% ipython --no-banner

In [1]: import numpy as np

In [2]: np.set_printoptions(suppress=True, linewidth=100)

In [3]: feats = 0.9 ** np.abs(np.subtract.outer(np.arange(4), np.arange(4)))

In [4]: print(feats.round(3))
[[1.    0.9   0.81  0.729]
 [0.9   1.    0.9   0.81 ]
 [0.81  0.9   1.    0.9  ]
 [0.729 0.81  0.9   1.   ]]

In [5]: round(np.log10(np.linalg.cond(feats)))
Out[5]: 2

In [6]: np.linalg.matrix_rank(feats, rtol=0.1)
Out[6]: np.int64(1)

In [7]: np.round(np.abs(np.linalg.svd(feats)[2][-1]), 3)
Out[7]: array([0.279, 0.65 , 0.65 , 0.279])

In [8]: print(np.argsort(-np.linalg.norm(feats, axis=0).round(6), kind="stable")[:3])
[1 2 0]

In [9]: low = np.linalg.cholesky(feats)

In [10]: print(round(np.prod(np.diag(low)) ** 2, 3), round(float(np.linalg.det(feats)), 3))
0.007 0.007

In [11]: np.round(low @ low.T, 3)
Out[11]: 
array([[1.   , 0.9  , 0.81 , 0.729],
       [0.9  , 1.   , 0.9  , 0.81 ],
       [0.81 , 0.9  , 1.   , 0.9  ],
       [0.729, 0.81 , 0.9  , 1.   ]])

In [12]: out = feats / np.linalg.norm(feats, axis=1, keepdims=True)

In [13]: C2 = out @ out.T

In [14]: C2.round(3)
Out[14]: 
array([[1.   , 0.995, 0.985, 0.973],
       [0.995, 1.   , 0.994, 0.985],
       [0.985, 0.994, 1.   , 0.995],
       [0.973, 0.985, 0.995, 1.   ]])

In [15]: (np.abs(C2) > 0.9).astype(int)
Out[15]: 
array([[1, 1, 1, 1],
       [1, 1, 1, 1],
       [1, 1, 1, 1],
       [1, 1, 1, 1]])

In [16]: C2[2].round(3)
Out[16]: array([0.985, 0.994, 1.   , 0.995])

In [17]: print(np.argwhere(np.triu(np.abs(C2) > 0.95, 1)))
[[0 1]
 [0 2]
 [0 3]
 [1 2]
 [1 3]
 [2 3]]

In [18]: (C2 - 2 * np.eye(4)).round(6).argmax(axis=1)
Out[18]: array([1, 0, 3, 2])

In [19]: out = np.array([[3, 1, 1, 1],
    ...:     [1, -1, 2, 1],
    ...:     [1, -2, 3, 3],
    ...:     [2, 0, -2, 1],
    ...:     [-3, -3, -1, 1],
    ...:     [-1, -3, 1, 3],
    ...:     [-2, -2, 2, 0]])

In [20]: W2 = np.array([[-2, 1, 1, 0, -2],
    ...:     [0, 2, -1, 2, 2],
    ...:     [0, 2, 2, -2, 2],
    ...:     [-1, 0, 2, 2, -1]])

In [21]: m1 = out @ W2

In [22]: m1
Out[22]: 
array([[ -7,   7,   6,   2,  -3],
       [ -3,   3,   8,  -4,  -1],
       [ -5,   3,  15,  -4,  -3],
       [ -5,  -2,   0,   6,  -9],
       [  5, -11,   0,  -2,  -3],
       [ -1,  -5,  10,  -2,  -5],
       [  4,  -2,   4,  -8,   4]])

In [23]: left, sigma, vt = np.linalg.svd(m1)

In [24]: V = vt[:(sigma > 1e-8).sum()]

In [25]: rng = np.random.default_rng(914)

In [26]: x = m1[0] + 3 * m1[2] + rng.integers(2) * np.eye(5)[1]

In [27]: x
Out[27]: array([-22.,  17.,  51., -10., -12.])

In [28]: np.round(np.diag(V.T @ V), 3)
Out[28]: array([0.446, 0.79 , 0.994, 0.997, 0.772])

In [29]: np.allclose(V.T @ V @ x, x)
Out[29]: False

In [30]: W2 = np.array([[5, -3, -5], [-2, -1, -3]])

In [31]: F = rng.normal(size=(20, 2)) @ W2 + np.array([9, 3, 8])

In [32]: F.round(3)
Out[32]: 
array([[-0.619,  4.546,  8.015],
       [10.121,  3.303,  9.097],
       [ 7.154,  3.525,  8.521],
       [12.831,  3.988, 11.639],
       [ 6.982,  4.11 ,  9.789],
       [15.289,  0.309,  4.171],
       [18.227, -3.19 , -2.713],
       [11.87 ,  1.968,  6.697],
       [18.235,  1.597,  8.171],
       [15.268,  1.256,  6.316],
       [ 7.936,  0.769,  2.542],
       [ 7.95 ,  4.694, 11.469],
       [11.433,  2.288,  7.267],
       [20.489, -4.768, -5.477],
       [13.656, -1.082,  0.416],
       [ 6.486,  3.102,  7.318],
       [18.014, -1.142,  1.863],
       [15.934, -0.025,  3.647],
       [13.091,  1.711,  6.557],
       [16.019,  1.505,  7.155]])

In [33]: left, sigma, vt = np.linalg.svd(m1)

In [34]: np.argmax(sigma[:-1] / (sigma[1:] + 1e-6)) + 1
Out[34]: np.int64(4)

In [35]: out = left[:, :4] @ np.diag(sigma[:4]) @ vt[:4]

In [36]: np.linalg.matrix_rank(out)
Out[36]: np.int64(4)

In [37]: print(out.round(3) + 0)
[[ -7.   7.   6.   2.  -3.]
 [ -3.   3.   8.  -4.  -1.]
 [ -5.   3.  15.  -4.  -3.]
 [ -5.  -2.   0.   6.  -9.]
 [  5. -11.   0.  -2.  -3.]
 [ -1.  -5.  10.  -2.  -5.]
 [  4.  -2.   4.  -8.   4.]]

In [38]: np.round(np.linalg.norm(m1 - out, 2), 3), round(sigma[4], 3)
Out[38]: (np.float64(0.0), np.float64(0.0))

In [39]: round(np.linalg.norm(m1 - out) / np.linalg.norm(m1), 3)
Out[39]: np.float64(0.0)
